% python3 -q
>>> import numpy as np
>>> import numpy.linalg as la
>>> np.set_printoptions(suppress=True, linewidth=160)
>>> def rnd(a):
...     return np.round(a, 2) + 0
... 
>>> J = np.load("block16.npy")
>>> print(J)
[[-3 -1 -3 -1  1  0 -1  2  3  3]
 [ 3 -3 -1 -3 -1  1  0 -1  2  3]
 [ 3  3 -3 -1 -3 -1  1  0 -1  2]
 [ 2  3  3 -3 -1 -3 -1  1  0 -1]
 [-1  2  3  3 -3 -1 -3 -1  1  0]
 [ 0 -1  2  3  3 -3 -1 -3 -1  1]
 [ 1  0 -1  2  3  3 -3 -1 -3 -1]
 [-1  1  0 -1  2  3  3 -3 -1 -3]
 [-3 -1  1  0 -1  2  3  3 -3 -1]
 [-1 -3 -1  1  0 -1  2  3  3 -3]]
>>> print((J @ J)[0])
[-21 -14  20  14   3  10  22   6  -6 -34]
>>> print(rnd(np.sort(np.abs(np.fft.fft(J[0])))), rnd(np.sort(la.svd(J, compute_uv=False))))
[0.   4.36 4.36 4.4  4.4  6.   8.12 8.12 9.88 9.88] [0.   4.36 4.36 4.4  4.4  6.   8.12 8.12 9.88 9.88]
>>> print(rnd(np.fft.fft(J[0])))
[ 0.  +0.j   -1.69+9.74j -3.19+7.47j -2.81-3.39j -4.31+0.67j -6.  +0.j   -4.31-0.67j -2.81+3.39j -3.19-7.47j -1.69-9.74j]
>>> print(J @ (-1.0) ** np.arange(10))
[-6.  6. -6.  6. -6.  6. -6.  6. -6.  6.]
>>> print(np.allclose(J @ J.T, J.T @ J))
True
>>> print(J @ np.ones(10))
[0. 0. 0. 0. 0. 0. 0. 0. 0. 0.]
>>> U, s, Vh = la.svd(J)
>>> V = Vh[:(s > 1e-8).sum()]
>>> rng = np.random.default_rng(7724)
>>> x = J[4] + -1 * J[9] + rng.integers(2) * np.eye(10)[8]
>>> print(x)
[ 0.  5.  4.  2. -3.  0. -5. -4. -1.  3.]
>>> print(np.allclose(V.T @ V @ x, x))
False
>>> print(rnd(V.T @ V))
[[ 0.9 -0.1 -0.1 -0.1 -0.1 -0.1 -0.1 -0.1 -0.1 -0.1]
 [-0.1  0.9 -0.1 -0.1 -0.1 -0.1 -0.1 -0.1 -0.1 -0.1]
 [-0.1 -0.1  0.9 -0.1 -0.1 -0.1 -0.1 -0.1 -0.1 -0.1]
 [-0.1 -0.1 -0.1  0.9 -0.1 -0.1 -0.1 -0.1 -0.1 -0.1]
 [-0.1 -0.1 -0.1 -0.1  0.9 -0.1 -0.1 -0.1 -0.1 -0.1]
 [-0.1 -0.1 -0.1 -0.1 -0.1  0.9 -0.1 -0.1 -0.1 -0.1]
 [-0.1 -0.1 -0.1 -0.1 -0.1 -0.1  0.9 -0.1 -0.1 -0.1]
 [-0.1 -0.1 -0.1 -0.1 -0.1 -0.1 -0.1  0.9 -0.1 -0.1]
 [-0.1 -0.1 -0.1 -0.1 -0.1 -0.1 -0.1 -0.1  0.9 -0.1]
 [-0.1 -0.1 -0.1 -0.1 -0.1 -0.1 -0.1 -0.1 -0.1  0.9]]
>>> U, s, Vh = la.svd(J, full_matrices=False)
>>> print(rnd(s))
[9.88 9.88 8.12 8.12 6.   4.4  4.4  4.36 4.36 0.  ]
>>> print(rnd(U.T @ J @ Vh.T))
[[9.88 0.   0.   0.   0.   0.   0.   0.   0.   0.  ]
 [0.   9.88 0.   0.   0.   0.   0.   0.   0.   0.  ]
 [0.   0.   8.12 0.   0.   0.   0.   0.   0.   0.  ]
 [0.   0.   0.   8.12 0.   0.   0.   0.   0.   0.  ]
 [0.   0.   0.   0.   6.   0.   0.   0.   0.   0.  ]
 [0.   0.   0.   0.   0.   4.4  0.   0.   0.   0.  ]
 [0.   0.   0.   0.   0.   0.   4.4  0.   0.   0.  ]
 [0.   0.   0.   0.   0.   0.   0.   4.36 0.   0.  ]
 [0.   0.   0.   0.   0.   0.   0.   0.   4.36 0.  ]
 [0.   0.   0.   0.   0.   0.   0.   0.   0.   0.  ]]
>>> print(rnd(U.T @ U))
[[1. 0. 0. 0. 0. 0. 0. 0. 0. 0.]
 [0. 1. 0. 0. 0. 0. 0. 0. 0. 0.]
 [0. 0. 1. 0. 0. 0. 0. 0. 0. 0.]
 [0. 0. 0. 1. 0. 0. 0. 0. 0. 0.]
 [0. 0. 0. 0. 1. 0. 0. 0. 0. 0.]
 [0. 0. 0. 0. 0. 1. 0. 0. 0. 0.]
 [0. 0. 0. 0. 0. 0. 1. 0. 0. 0.]
 [0. 0. 0. 0. 0. 0. 0. 1. 0. 0.]
 [0. 0. 0. 0. 0. 0. 0. 0. 1. 0.]
 [0. 0. 0. 0. 0. 0. 0. 0. 0. 1.]]
>>> print((s > 1e-8).sum())
9
>>> print(rnd(Vh @ Vh.T))
[[1. 0. 0. 0. 0. 0. 0. 0. 0. 0.]
 [0. 1. 0. 0. 0. 0. 0. 0. 0. 0.]
 [0. 0. 1. 0. 0. 0. 0. 0. 0. 0.]
 [0. 0. 0. 1. 0. 0. 0. 0. 0. 0.]
 [0. 0. 0. 0. 1. 0. 0. 0. 0. 0.]
 [0. 0. 0. 0. 0. 1. 0. 0. 0. 0.]
 [0. 0. 0. 0. 0. 0. 1. 0. 0. 0.]
 [0. 0. 0. 0. 0. 0. 0. 1. 0. 0.]
 [0. 0. 0. 0. 0. 0. 0. 0. 1. 0.]
 [0. 0. 0. 0. 0. 0. 0. 0. 0. 1.]]
>>> print(U.shape, s.shape, Vh.shape)
(10, 10) (10,) (10, 10)
>>> z = rng.permutation(10)
>>> print(z)
[5 6 9 8 3 4 7 0 1 2]
>>> out = J[z][:, z]
>>> print(np.diag(out))
[-3 -3 -3 -3 -3 -3 -3 -3 -3 -3]
>>> print(rnd(la.det(out)), rnd(la.det(J[z])))
0.0 0.0
>>> W0 = np.array([[2, 0, 3, 3, 3, 0, 2, 2],
...     [1, 3, 2, 3, 1, 2, 0, 1],
...     [2, 3, 2, 3, 1, 2, 0, 1],
...     [2, 0, 2, 0, 3, 1, 0, 2],
...     [0, 3, 3, 3, 2, 2, 3, 0],
...     [1, 2, 0, 3, 0, 2, 2, 2],
...     [3, 2, 0, 1, 0, 2, 0, 2]])
>>> W0[:, 4] = 5 * W0[:, 1]
>>> print(W0)
[[ 2  0  3  3  0  0  2  2]
 [ 1  3  2  3 15  2  0  1]
 [ 2  3  2  3 15  2  0  1]
 [ 2  0  2  0  0  1  0  2]
 [ 0  3  3  3 15  2  3  0]
 [ 1  2  0  3 10  2  2  2]
 [ 3  2  0  1 10  2  0  2]]
>>> # column 4 is much longer than the rest
>>> x = np.array([3, -3, -5, -1, -5, -1, -1, 3])
>>> print(la.norm(W0 @ x) <= la.norm(W0, 2) * la.norm(x) + 1e-9)
True
>>> print(W0 @ (2 * x))
[ -16 -186 -180    2 -214 -108  -88]
>>> print(np.sign((W0 @ x).round(6)))
[-1 -1 -1  1 -1 -1 -1]
>>> print((W0 * x).sum(axis=1))
[  -8  -93  -90    1 -107  -54  -44]
>>> gram = W0.T @ W0
>>> print(gram)
[[ 23  17  16  21  85  16   6  19]
 [ 17  35  21  35 175  26  13  14]
 [ 16  21  30  30 105  16  15  14]
 [ 21  35  30  46 175  26  21  20]
 [ 85 175 105 175 875 130  65  70]
 [ 16  26  16  26 130  21  10  14]
 [  6  13  15  21  65  10  17   8]
 [ 19  14  14  20  70  14   8  18]]
>>> F = np.load("arr.npy")
>>> print(F)
[[ 2  1  0  0  0  0]
 [-3  1  0  0  0  0]
 [ 2 -2  0  0  0  0]
 [ 0  0  2  1  0  0]
 [ 0  0 -3  1  0  0]
 [ 0  0  2 -2  0  0]
 [ 0  0  0  0  2  1]
 [ 0  0  0  0 -3  1]
 [ 0  0  0  0  2 -2]]
>>> x = np.array([1, 1, 2, 2, 0, -2])
>>> y = F @ x
>>> print(rnd(la.pinv(F) @ F))
[[1. 0. 0. 0. 0. 0.]
 [0. 1. 0. 0. 0. 0.]
 [0. 0. 1. 0. 0. 0.]
 [0. 0. 0. 1. 0. 0.]
 [0. 0. 0. 0. 1. 0.]
 [0. 0. 0. 0. 0. 1.]]
>>> print(rnd(la.lstsq(F, y)[0]))
[ 1.  1.  2.  2.  0. -2.]
>>> print(y)
[ 3 -2  0  6 -4  0 -2 -2  4]
>>> print(rnd(la.solve(F.T @ F, F.T @ y)))
[ 1.  1.  2.  2.  0. -2.]
>>> y = y + 0.05 * rng.normal(size=9)
>>> print(rnd(y))
[ 3.02 -1.97  0.    5.94 -4.1   0.06 -2.03 -2.09  4.04]
>>> b, *_ = la.lstsq(F, y)
>>> print(rnd(F.T @ (y - F @ b)))
[0. 0. 0. 0. 0. 0.]
>>> print([round(float(la.norm(la.solve(F.T @ F + lam * np.eye(6), F.T @ y))), 2) for lam in (0, 1, 10, 100)])
[3.74, 3.09, 1.39, 0.27]
>>> print(rnd(b))
[ 1.    1.01  2.    1.96  0.01 -2.03]
>>> print(b.round())
[ 1.  1.  2.  2.  0. -2.]
>>> E = np.loadtxt("m.csv", delimiter=",")
>>> print(E)
[[ 1.  0.  0.]
 [-9.  1.  0.]
 [ 8.  8.  1.]]
>>> x = np.array([1, 3, -1, 0, 0, -1])
>>> print(F @ x)
[ 5  0 -4 -2  3 -2 -1 -1  2]
>>> print((F * x).sum(axis=1))
[ 5  0 -4 -2  3 -2 -1 -1  2]
>>> print(F @ (2 * x))
[10  0 -8 -4  6 -4 -2 -2  4]
>>> print(np.einsum("ij,j->i", F, x))
[ 5  0 -4 -2  3 -2 -1 -1  2]
>>> out = E / la.norm(E, axis=1, keepdims=True)
>>> gram = out @ out.T
>>> print((np.abs(gram) > 0.9).astype(int))
[[1 1 0]
 [1 1 0]
 [0 0 1]]
>>> print(rnd(gram))
[[ 1.   -0.99  0.7 ]
 [-0.99  1.   -0.62]
 [ 0.7  -0.62  1.  ]]
>>> print(rnd(np.degrees(np.arccos(np.clip(gram[2, 1], -1, 1)))))
128.48
>>> out = np.array([[5, -3, 4], [4, -2, 4], [4, 0, 2]])
>>> print(la.matrix_rank(E @ out))
3
>>> print(np.einsum("ik,kj->ji", E, out))
[[  5. -41.  76.]
 [ -3.  25. -40.]
 [  4. -32.  66.]]
>>> K = np.load("out6.npy")
>>> print(K)
[[-18  -4 -16  18  -8]
 [ 27   6  24 -27  12]
 [ 45  10  40 -45  20]
 [ 36   8  32 -36  16]
 [ 45  10  40 -45  20]]
>>> # rank 1
>>> print(np.abs(np.diag(la.qr(K)[1])) > 1e-9)
[ True False False False False]
>>> print(np.unique(K.round(6), axis=0).shape)
(4, 5)
>>> print(np.allclose(K[:-1].T @ la.lstsq(K[:-1].T, K[-1])[0], K[-1]))
True
>>> print(rnd(np.trace(la.pinv(K) @ K)))
1.0
>>> print(rnd(K @ la.pinv(K) @ K))
[[-18.  -4. -16.  18.  -8.]
 [ 27.   6.  24. -27.  12.]
 [ 45.  10.  40. -45.  20.]
 [ 36.   8.  32. -36.  16.]
 [ 45.  10.  40. -45.  20.]]
>>> print(la.lstsq(K[:-1].T, K[-1])[2])
1
>>> U, s, Vh = la.svd(K, full_matrices=False)
>>> print(np.abs(U[:, 0]).round(6).argmax())
2
>>> print(rnd(U.T @ K @ Vh.T))
[[139.41   0.     0.     0.     0.  ]
 [  0.     0.     0.     0.     0.  ]
 [  0.     0.     0.     0.     0.  ]
 [  0.     0.     0.     0.     0.  ]
 [  0.     0.     0.     0.     0.  ]]
>>> print(rnd(la.norm(K, 2) / la.norm(K)))
1.0
>>> print(la.matrix_rank(K, rtol=0.1))
1
>>> blk = np.stack([K, 5 * K, K[::-1]])
>>> print(la.matrix_rank(blk.reshape(3, -1)))
2
>>> print(blk.sum(axis=0))
[[ -63  -14  -56   63  -28]
 [ 198   44  176 -198   88]
 [ 315   70  280 -315  140]
 [ 243   54  216 -243  108]
 [ 252   56  224 -252  112]]
>>> print((blk @ K.T).shape)
(3, 5, 5)
>>> print(rnd(la.norm(blk, axis=(1, 2))))
[139.41 697.03 139.41]
>>> print(rnd(la.det(blk)))
[0. 0. 0.]
>>> u = np.array([-1, 0, -2, 1, 1, 1, 1, -2]) + 0.5
>>> arr = np.eye(8) - 2 * np.outer(u, u) / (u @ u)
>>> print(rnd(arr))
[[ 0.96  0.04 -0.11  0.11  0.11  0.11  0.11 -0.11]
 [ 0.04  0.96  0.11 -0.11 -0.11 -0.11 -0.11  0.11]
 [-0.11  0.11  0.68  0.32  0.32  0.32  0.32 -0.32]
 [ 0.11 -0.11  0.32  0.68 -0.32 -0.32 -0.32  0.32]
 [ 0.11 -0.11  0.32 -0.32  0.68 -0.32 -0.32  0.32]
 [ 0.11 -0.11  0.32 -0.32 -0.32  0.68 -0.32  0.32]
 [ 0.11 -0.11  0.32 -0.32 -0.32 -0.32  0.68  0.32]
 [-0.11  0.11 -0.32  0.32  0.32  0.32  0.32  0.68]]
>>> # orthonormal columns
>>> ev, V = la.eigh(arr)
>>> x = np.array([2, 0, 0, 9, 7, 7, 2, 3])
>>> print(rnd(V * np.abs(ev) @ V.T))
[[1. 0. 0. 0. 0. 0. 0. 0.]
 [0. 1. 0. 0. 0. 0. 0. 0.]
 [0. 0. 1. 0. 0. 0. 0. 0.]
 [0. 0. 0. 1. 0. 0. 0. 0.]
 [0. 0. 0. 0. 1. 0. 0. 0.]
 [0. 0. 0. 0. 0. 1. 0. 0.]
 [0. 0. 0. 0. 0. 0. 1. 0.]
 [0. 0. 0. 0. 0. 0. 0. 1.]]
>>> print(rnd(x @ arr @ x))
49.71
>>> print(np.abs(arr).sum(axis=1).max(), rnd(np.abs(ev).max()))
2.5 1.0
>>> print(rnd(arr.T @ arr))
[[1. 0. 0. 0. 0. 0. 0. 0.]
 [0. 1. 0. 0. 0. 0. 0. 0.]
 [0. 0. 1. 0. 0. 0. 0. 0.]
 [0. 0. 0. 1. 0. 0. 0. 0.]
 [0. 0. 0. 0. 1. 0. 0. 0.]
 [0. 0. 0. 0. 0. 1. 0. 0.]
 [0. 0. 0. 0. 0. 0. 1. 0.]
 [0. 0. 0. 0. 0. 0. 0. 1.]]
>>> print(rnd(arr[:, 4] @ arr[:, 0]))
0.0
>>> mat = np.array([[-2, 1, 2, -2, -2, 0, -1],
...     [2, 0, -2, 0, 2, -1, 2],
...     [1, -2, -1, 0, 0, 2, 0],
...     [2, 1, -1, -1, -1, -2, 0]]) * (rng.random((4, 7)) < 0.3)
>>> print(mat)
[[ 0  1  0  0 -2  0 -1]
 [ 0  0  0  0  2  0  0]
 [ 0  0  0  0  0  2  0]
 [ 2  0  0  0 -1  0  0]]
>>> # column 3 repeats column 2
>>> t = np.radians(180)
>>> r_ = np.eye(7)
>>> r_[5, 5] = r_[1, 1] = np.cos(t)
>>> r_[5, 1], r_[1, 5] = -np.sin(t), np.sin(t)
>>> print(rnd(r_))
[[ 1.  0.  0.  0.  0.  0.  0.]
 [ 0. -1.  0.  0.  0.  0.  0.]
 [ 0.  0.  1.  0.  0.  0.  0.]
 [ 0.  0.  0.  1.  0.  0.  0.]
 [ 0.  0.  0.  0.  1.  0.  0.]
 [ 0.  0.  0.  0.  0. -1.  0.]
 [ 0.  0.  0.  0.  0.  0.  1.]]
>>> out = mat @ r_.T
>>> print(rnd(la.det(r_)), np.trace(r_))
1.0 3.0
>>> print(np.abs(out - mat).max(axis=0))
[0. 2. 0. 0. 0. 4. 0.]
>>> print(np.allclose(mat @ mat.T, out @ out.T))
True
>>> print(rnd(out))
[[ 0. -1.  0.  0. -2.  0. -1.]
 [ 0.  0.  0.  0.  2.  0.  0.]
 [ 0.  0.  0.  0.  0. -2.  0.]
 [ 2.  0.  0.  0. -1.  0.  0.]]
>>> print(rnd(la.svd(mat, compute_uv=False)), rnd(la.svd(out, compute_uv=False)))
[3.25 2.   1.9  0.92] [3.25 2.   1.9  0.92]
>>> print(np.allclose(la.norm(mat, axis=1), la.norm(out, axis=1)))
True
>>> u = np.array([-3, -4, -3])
>>> print(np.cross(mat[0, :3], mat[1, :3]))
[0 0 0]
>>> print(np.convolve(mat[0], u))
[ 0 -3 -4 -3  6  8  9  4  3]
>>> print(np.array([np.convolve(row, u, "same") for row in mat]))
[[-3 -4 -3  6  8  9  4]
 [ 0  0  0 -6 -8 -6  0]
 [ 0  0  0  0 -6 -8 -6]
 [-8 -6  0  3  4  3  0]]
>>> out = mat / la.norm(mat, axis=1, keepdims=True)
>>> gram = out @ out.T
>>> print(rnd(gram[1]))
[-0.82  1.    0.   -0.45]
>>> print(rnd(la.norm(out, axis=1)))
[1. 1. 1. 1.]
>>> print(rnd(gram))
[[ 1.   -0.82  0.    0.37]
 [-0.82  1.    0.   -0.45]
 [ 0.    0.    1.    0.  ]
 [ 0.37 -0.45  0.    1.  ]]
>>> print((gram - 2 * np.eye(4)).round(6).argmax(axis=1))
[3 2 0 0]
>>> print(np.argwhere(np.triu(np.abs(gram) > 0.95, 1)))
[]
>>> print((np.abs(gram) > 0.9).astype(int))
[[1 0 0 0]
 [0 1 0 0]
 [0 0 1 0]
 [0 0 0 1]]
